% ipython --no-banner

In [1]: import numpy as np

In [2]: import numpy.linalg as la

In [3]: np.set_printoptions(precision=3, suppress=True, linewidth=120, legacy="1.25")

In [4]: rd = lambda a: np.round(a, 3) + 0

In [5]: m1 = np.load("mat.npy")

In [6]: print(m1)
[[ 0  7  3 -2]
 [-7  0 -1  0]
 [-3  1  0 -4]
 [ 2  0  4  0]]

In [7]: print(rd(np.sort(np.abs(la.eigvals(m1)))))
[3.125 3.125 8.321 8.321]

In [8]: print(np.trace(m1))
0

In [9]: print(m1 @ m1)
[[-62   3 -15 -12]
 [  3 -50 -21  18]
 [-15 -21 -26   6]
 [-12  18   6 -20]]

In [10]: print(np.allclose(m1 @ m1.T, m1.T @ m1))
True

In [11]: assert m1 == m1.T
---------------------------------------------------------------------------
ValueError                                Traceback (most recent call last)
Cell In[11], line 1
----> 1 assert m1 == m1.T

ValueError: The truth value of an array with more than one element is ambiguous. Use a.any() or a.all()

In [12]: print(rd(la.det(m1)))
676.0

In [13]: X = np.load("arr.npy")

In [14]: print(X)
[[ 1.3  0.6  0. ]
 [ 2.   1.3  1.2]
 [-0.3 -0.3  0.8]
 [ 0.4 -1.3 -0.9]]

In [15]: Q = X.astype(float).copy()

In [16]: for j in range(3):
    ...:     Q[:, j] -= Q[:, :j] @ (Q[:, :j].T @ Q[:, j])
    ...:     Q[:, j] /= la.norm(Q[:, j])
    ...: 

In [17]: print(rd(Q))
[[ 0.533 -0.03  -0.323]
 [ 0.821  0.199  0.344]
 [-0.123 -0.098  0.882]
 [ 0.164 -0.975 -0.009]]

In [18]: print(rd(Q.T @ Q))
[[1. 0. 0.]
 [0. 1. 0.]
 [0. 0. 1.]]

In [19]: print(rd(Q.T @ X))
[[2.437 1.21  0.739]
 [0.    1.538 1.038]
 [0.    0.    1.126]]

In [20]: B = np.c_[X[:, :2] @ np.array([[-2, 3], [-3, -3]]), np.array([0, -2, -1, -4])]

In [21]: print(rd(B))
[[-4.4  2.1  0. ]
 [-7.9  2.1 -2. ]
 [ 1.5  0.  -1. ]
 [ 3.1  5.1 -4. ]]

In [22]: print(la.matrix_rank(B))
3

In [23]: K = np.load("block1.npy")

In [24]: print(rd(K))
[[ 0.526  0.105 -0.456 -0.175]
 [ 0.105  0.021 -0.091 -0.035]
 [-0.456 -0.091  0.395  0.152]
 [-0.175 -0.035  0.152  0.058]]

In [25]: rng = np.random.default_rng(2)

In [26]: z = rng.permutation(4)

In [27]: print(z)
[3 2 0 1]

In [28]: B = K[z][:, z]

In [29]: print(rd(la.det(B)), rd(la.det(K[z])))
0.0 0.0

In [30]: print(np.allclose(B, K))
False

In [31]: Uu, sv, Vh = la.svd(K)

In [32]: vecs = Vh[:(sv > 1e-8).sum()]

In [33]: x0 = K[1] + -2 * K[0] + rng.integers(2) * np.eye(4)[0]

In [34]: print(rd(x0))
[-0.946 -0.189  0.82   0.315]

In [35]: print(np.allclose(vecs.T @ vecs @ x0, x0))
True

In [36]: print(la.matrix_rank(np.vstack([K, x0])))
1

In [37]: print(rd(np.diag(vecs.T @ vecs)))
[0.526 0.021 0.395 0.058]

In [38]: J = np.loadtxt("dump.csv", delimiter=",")

In [39]: print(J)
[[-1.117  0.32   0.082]
 [ 0.32  -2.184  0.49 ]
 [ 0.082  0.49  -2.699]]

In [40]: w, vecs = la.eig(J)

In [41]: print(rd(J @ vecs[:, 0] - w[0] * vecs[:, 0]))
[0. 0. 0.]

In [42]: w1 = np.array([[5, 3, -4, -3], [-5, 0, 1, 5], [2, 3, 0, 3]])

In [43]: c = np.array([-3, -4, 5, -3])

In [44]: H = np.maximum(J @ w1 + c, 0)

In [45]: print(rd((H > 0).mean(axis=0)))
[0.333 0.    1.    0.333]

In [46]: Z = np.array([[-2, 0, 2], [2, 1, -2], [1, -1, -2], [0, 1, 2]])

In [47]: print(rd(H @ Z))
[[  9.788  -7.591 -15.182]
 [-19.464  -1.536  17.928]
 [  5.162  -5.162 -10.324]]

In [48]: arr = np.load("w.npy")

In [49]: print(arr)
[[-16 -24   8]
 [-16 -24   8]
 [-14 -21   7]
 [ 16  24  -8]]

In [50]: r0 = np.array([-2, 4])

In [51]: print(rd(np.cross(K[2, :3], K[3, :3])))
[0. 0. 0.]

In [52]: print(rd(np.correlate(K[2], K[3], "full")))
[-0.027 -0.075  0.025  0.152  0.025 -0.075 -0.027]

In [53]: print(rd(la.norm(arr, 2) / la.norm(arr)))
1.0

In [54]: print(la.cond(arr) > 100)
True

In [55]: print([round(float(x), 3) for x in la.svd(arr, compute_uv=False)[:3]])
[58.086, 0.0, 0.0]

In [56]: rank = la.matrix_rank(arr)

In [57]: print(rank)
1

In [58]: N = la.svd(arr)[2][rank:].T

In [59]: print([int(la.matrix_rank(arr[:i])) for i in range(1, len(arr) + 1)])
[1, 1, 1, 1]

In [60]: print(la.matrix_rank(arr.T @ arr), la.matrix_rank(arr @ arr.T))
1 1

In [61]: print(np.allclose(arr @ N, 0))
True

In [62]: print(rd(arr @ N))
[[0. 0.]
 [0. 0.]
 [0. 0.]
 [0. 0.]]

In [63]: Uu, sv, Vh = la.svd(arr)

In [64]: vecs = Vh[:(sv > 1e-8).sum()]

In [65]: x0 = arr[2] + -1 * arr[1] + rng.integers(2) * np.eye(3)[2]

In [66]: print(x0)
[ 2.  3. -1.]

In [67]: print(np.allclose(vecs.T @ vecs @ x0, x0))
True

In [68]: print(rd(vecs.T @ vecs))
[[ 0.286  0.429 -0.143]
 [ 0.429  0.643 -0.214]
 [-0.143 -0.214  0.071]]

In [69]: print(rd(np.diag(vecs.T @ vecs)))
[0.286 0.643 0.071]

In [70]: w, vecs = la.eigh(K)

In [71]: x0 = np.array([5, 3, 3, 8])

In [72]: print(rd(x0 @ K @ x0))
0.058

In [73]: print(rd(la.eigvalsh(K[1:, 1:])))
[0.    0.    0.474]

In [74]: print(rd(x0 @ K @ x0 / (x0 @ x0)), rd(w[0]), w[-1])
0.001 0.0 1.0

In [75]: W0 = np.load("m.npy")

In [76]: print(rd(W0))
[[ 0.342  0.132  0.132 -0.921]
 [ 0.132  0.974 -0.026  0.184]
 [ 0.132 -0.026  0.974  0.184]
 [-0.921  0.184  0.184 -0.289]]

In [77]: print(rd(la.svd(W0, compute_uv=False)))
[1. 1. 1. 1.]

In [78]: print(rd(W0 @ W0.T))
[[1. 0. 0. 0.]
 [0. 1. 0. 0.]
 [0. 0. 1. 0.]
 [0. 0. 0. 1.]]

In [79]: print(rd(la.pinv(W0)))
[[ 0.342  0.132  0.132 -0.921]
 [ 0.132  0.974 -0.026  0.184]
 [ 0.132 -0.026  0.974  0.184]
 [-0.921  0.184  0.184 -0.289]]

In [80]: print(rd(la.norm(W0, axis=0)))
[1. 1. 1. 1.]

In [81]: Q = W0.astype(float).copy()

In [82]: for j in range(4):
    ...:     Q[:, j] -= Q[:, :j] @ (Q[:, :j].T @ Q[:, j])
    ...:     Q[:, j] /= la.norm(Q[:, j])
    ...: 

In [83]: print(rd(Q.T @ Q))
[[1. 0. 0. 0.]
 [0. 1. 0. 0.]
 [0. 0. 1. 0.]
 [0. 0. 0. 1.]]

In [84]: print(rd(Q.T @ W0))
[[1. 0. 0. 0.]
 [0. 1. 0. 0.]
 [0. 0. 1. 0.]
 [0. 0. 0. 1.]]

In [85]: B = np.array([[-0.1], [-0.2]])

In [86]: Z = np.array([[1.0, -0.6]])

In [87]: mat = B @ Z

In [88]: print(mat)
[[-0.1   0.06]
 [-0.2   0.12]]

In [89]: t3 = np.stack([mat, 3 * mat, mat[::-1]])

In [90]: print(rd(np.einsum("bij,cij->bc", t3, t3)))
[[0.068 0.204 0.054]
 [0.204 0.612 0.163]
 [0.054 0.163 0.068]]

In [91]: Uu, sv, Vh = la.svd(mat)

In [92]: vecs = Vh[:(sv > 1e-8).sum()]

In [93]: x0 = mat[0] + -1 * mat[1] + rng.integers(2) * np.eye(2)[0]

In [94]: print(x0)
[ 1.1  -0.06]

In [95]: print(rd(vecs.T @ vecs))
[[ 0.735 -0.441]
 [-0.441  0.265]]

In [96]: print(rd(la.norm(x0 - vecs.T @ vecs @ x0)))
0.514
